$ python3 -q
>>> import numpy as np
>>> np.set_printoptions(suppress=True, linewidth=140)
>>> mat = np.load("m.npy")
>>> mat
array([[2, 3, 5, 1],
       [0, 3, 1, 4]])
>>> np.count_nonzero(mat)
np.int64(7)
>>> mat[:, 4]
Traceback (most recent call last):
  File "<python-input-5>", line 1, in <module>
    mat[:, 4]
    ~~~^^^^^^
IndexError: index 4 is out of bounds for axis 1 with size 4
>>> np.zeros(2, 4)
Traceback (most recent call last):
  File "<python-input-6>", line 1, in <module>
    np.zeros(2, 4)
    ~~~~~~~~^^^^^^
TypeError: Cannot interpret '4' as a data type
>>> Y = mat[0, 0] * mat[1:] - np.outer(mat[1:, 0], mat[0])
>>> Y
array([[0, 6, 2, 8]])
>>> mat[:, 0] / mat[0, 0]
array([1., 0.])
>>> np.flatnonzero(~Y.round(6).any(axis=1))
array([], dtype=int64)
>>> Y = mat / np.linalg.norm(mat, axis=1)
Traceback (most recent call last):
  File "<python-input-11>", line 1, in <module>
    Y = mat / np.linalg.norm(mat, axis=1)
        ~~~~^~~~~~~~~~~~~~~~~~~~~~~~~~~~~
ValueError: operands could not be broadcast together with shapes (2,4) (2,) 
>>> Y = mat / np.linalg.norm(mat, axis=1, keepdims=True)
>>> G = Y @ Y.T
>>> round(float(np.degrees(np.arccos(np.clip(G[1, 0], -1, 1)))), 2)
55.58
>>> np.round(np.linalg.norm(Y, axis=1), 2)
array([1., 1.])
>>> G.round(2)
array([[1.  , 0.57],
       [0.57, 1.  ]])
>>> Y = np.array([[6, -4], [3, -3], [7, 4]])
>>> A = np.kron(np.eye(3, dtype=int), Y)
>>> A
array([[ 6, -4,  0,  0,  0,  0],
       [ 3, -3,  0,  0,  0,  0],
       [ 7,  4,  0,  0,  0,  0],
       [ 0,  0,  6, -4,  0,  0],
       [ 0,  0,  3, -3,  0,  0],
       [ 0,  0,  7,  4,  0,  0],
       [ 0,  0,  0,  0,  6, -4],
       [ 0,  0,  0,  0,  3, -3],
       [ 0,  0,  0,  0,  7,  4]])
>>> x0 = np.array([0, 3, 3, 2, 2, 2])
>>> rhs = A @ x0
>>> coef, lr = np.zeros(6), 1 / np.linalg.norm(A, 2) ** 2
>>> for i in range(40):
...     coef -= lr * A.T @ (A @ coef - rhs)
...     if i % 10 == 0: print(i, round(np.linalg.norm(A @ coef - rhs), 2))
... 
0 15.77
10 0.06
20 0.0
30 0.0
>>> round(np.linalg.cond(A), 2)
np.float64(1.53)
>>> Y = np.c_[A[:, :3] @ np.array([[5, 0, 2], [2, 0, 2], [4, 0, 2]]), np.array([1, 1, 2, 2, 0, 2, 0, 3, 3])]
>>> Y
array([[22,  0,  4,  1],
       [ 9,  0,  0,  1],
       [43,  0, 22,  2],
       [24,  0, 12,  2],
       [12,  0,  6,  0],
       [28,  0, 14,  2],
       [ 0,  0,  0,  0],
       [ 0,  0,  0,  3],
       [ 0,  0,  0,  3]])
>>> np.linalg.matrix_rank(Y)
np.int64(3)
>>> np.linalg.matrix_rank(np.c_[A, Y])
np.int64(7)
>>> np.round(np.linalg.lstsq(A, Y[:, 0])[0], 2) + 0
array([5., 2., 4., 0., 0., 0.])
>>> feats = np.loadtxt("case13.csv", delimiter=",")
>>> feats
array([[-1.,  1.,  1.,  1.,  1.,  1.,  1.],
       [ 1., -1.,  1.,  1.,  1.,  1.,  1.],
       [ 1.,  1., -1.,  1.,  1.,  1.,  1.],
       [ 1.,  1.,  1., -1.,  1.,  1.,  1.],
       [ 1.,  1.,  1.,  1., -1.,  1.,  1.],
       [ 1.,  1.,  1.,  1.,  1., -1.,  1.],
       [ 1.,  1.,  1.,  1.,  1.,  1., -1.]])
>>> # symmetric
>>> np.all(np.linalg.eigvalsh(feats) > 0)
np.False_
>>> round(float(np.linalg.eigvalsh(feats).min()), 2)
-2.0
>>> np.linalg.matrix_rank(feats)
np.int64(7)
>>> feats[:, 7]
Traceback (most recent call last):
  File "<python-input-36>", line 1, in <module>
    feats[:, 7]
    ~~~~~^^^^^^
IndexError: index 7 is out of bounds for axis 1 with size 7
>>> np.unravel_index(np.abs(feats).argmax(), feats.shape)
(np.int64(0), np.int64(0))
>>> feats.sum(axis=1)
array([5., 5., 5., 5., 5., 5., 5.])
>>> np.count_nonzero(feats)
np.int64(49)
>>> np.linalg.rank(feats)
Traceback (most recent call last):
  File "<python-input-40>", line 1, in <module>
    np.linalg.rank(feats)
    ^^^^^^^^^^^^^^
AttributeError: module 'numpy.linalg' has no attribute 'rank'
>>> np.zeros(7, 7)
Traceback (most recent call last):
  File "<python-input-41>", line 1, in <module>
    np.zeros(7, 7)
    ~~~~~~~~^^^^^^
TypeError: Cannot interpret '7' as a data type
>>> np.round(np.linalg.norm(feats), 2)
np.float64(7.0)
